$ ipython --no-banner

In [1]: import numpy as np

In [2]: from numpy import linalg as LA

In [3]: np.set_printoptions(precision=1, suppress=True, linewidth=160)

In [4]: f = np.array([0, -3, 0])

In [5]: g = np.array([4, 1, 5, -2])

In [6]: K = np.outer(f, g)

In [7]: K
Out[7]: 
array([[  0,   0,   0,   0],
       [-12,  -3, -15,   6],
       [  0,   0,   0,   0]])

In [8]: rk = LA.matrix_rank(K)

In [9]: rk
Out[9]: np.int64(1)

In [10]: ns = LA.svd(K)[2][rk:].T

In [11]: LA.matrix_rank(K.T @ K), LA.matrix_rank(K @ K.T)
Out[11]: (np.int64(1), np.int64(1))

In [12]: [int(LA.matrix_rank(K[:i])) for i in range(1, len(K) + 1)]
Out[12]: [0, 1, 1]

In [13]: np.round(ns @ ns.T, 1) + 0
Out[13]: 
array([[ 0.7, -0.1, -0.4,  0.2],
       [-0.1,  1. , -0.1,  0. ],
       [-0.4, -0.1,  0.5,  0.2],
       [ 0.2,  0. ,  0.2,  0.9]])

In [14]: np.round(K @ ns, 1) + 0
Out[14]: 
array([[0., 0., 0.],
       [0., 0., 0.],
       [0., 0., 0.]])

In [15]: LA.cond(K) > 100
Out[15]: np.True_

In [16]: left, sigma, VT = LA.svd(K)

In [17]: vecs = VT[:(sigma > 1e-8).sum()]

In [18]: rng = np.random.default_rng(57438)

In [19]: x = K[2] + -2 * K[1] + rng.integers(2) * np.eye(4)[2]

In [20]: x
Out[20]: array([ 24.,   6.,  30., -12.])

In [21]: np.round(vecs.T @ vecs, 1) + 0
Out[21]: 
array([[ 0.3,  0.1,  0.4, -0.2],
       [ 0.1,  0. ,  0.1,  0. ],
       [ 0.4,  0.1,  0.5, -0.2],
       [-0.2,  0. , -0.2,  0.1]])

In [22]: np.round(np.diag(vecs.T @ vecs), 1) + 0
Out[22]: array([0.3, 0. , 0.5, 0.1])

In [23]: round(LA.norm(x - vecs.T @ vecs @ x), 1)
Out[23]: np.float64(0.0)

In [24]: left, sigma, VT = LA.svd(K)

In [25]: sigma
Out[25]: array([20.3,  0. ,  0. ])

In [26]: A2 = left[:, :1] @ np.diag(sigma[:1]) @ VT[:1]

In [27]: LA.matrix_rank(K, rtol=0.05)
Out[27]: np.int64(1)

In [28]: round(np.abs(K - A2).max(), 1)
Out[28]: np.float64(0.0)

In [29]: round(LA.norm(K - A2) / LA.norm(K), 1)
Out[29]: np.float64(0.0)

In [30]: A2
Out[30]: 
array([[  0.,   0.,   0.,   0.],
       [-12.,  -3., -15.,   6.],
       [  0.,   0.,   0.,   0.]])

In [31]: F = np.load("a.npy")

In [32]: F
Out[32]: 
array([[-0.6, -0.6,  0.3],
       [-1.3, -0.7,  0.8],
       [ 0.5, -0.1,  0.7],
       [-1.4, -0.7,  0.9]])

In [33]: Q, vecs = LA.qr(F[:, :2])[0], LA.qr(F[:, 2:])[0]

In [34]: sigma = LA.svd(Q.T @ vecs, compute_uv=False)

In [35]: (sigma > 0.9).sum()
Out[35]: np.int64(0)
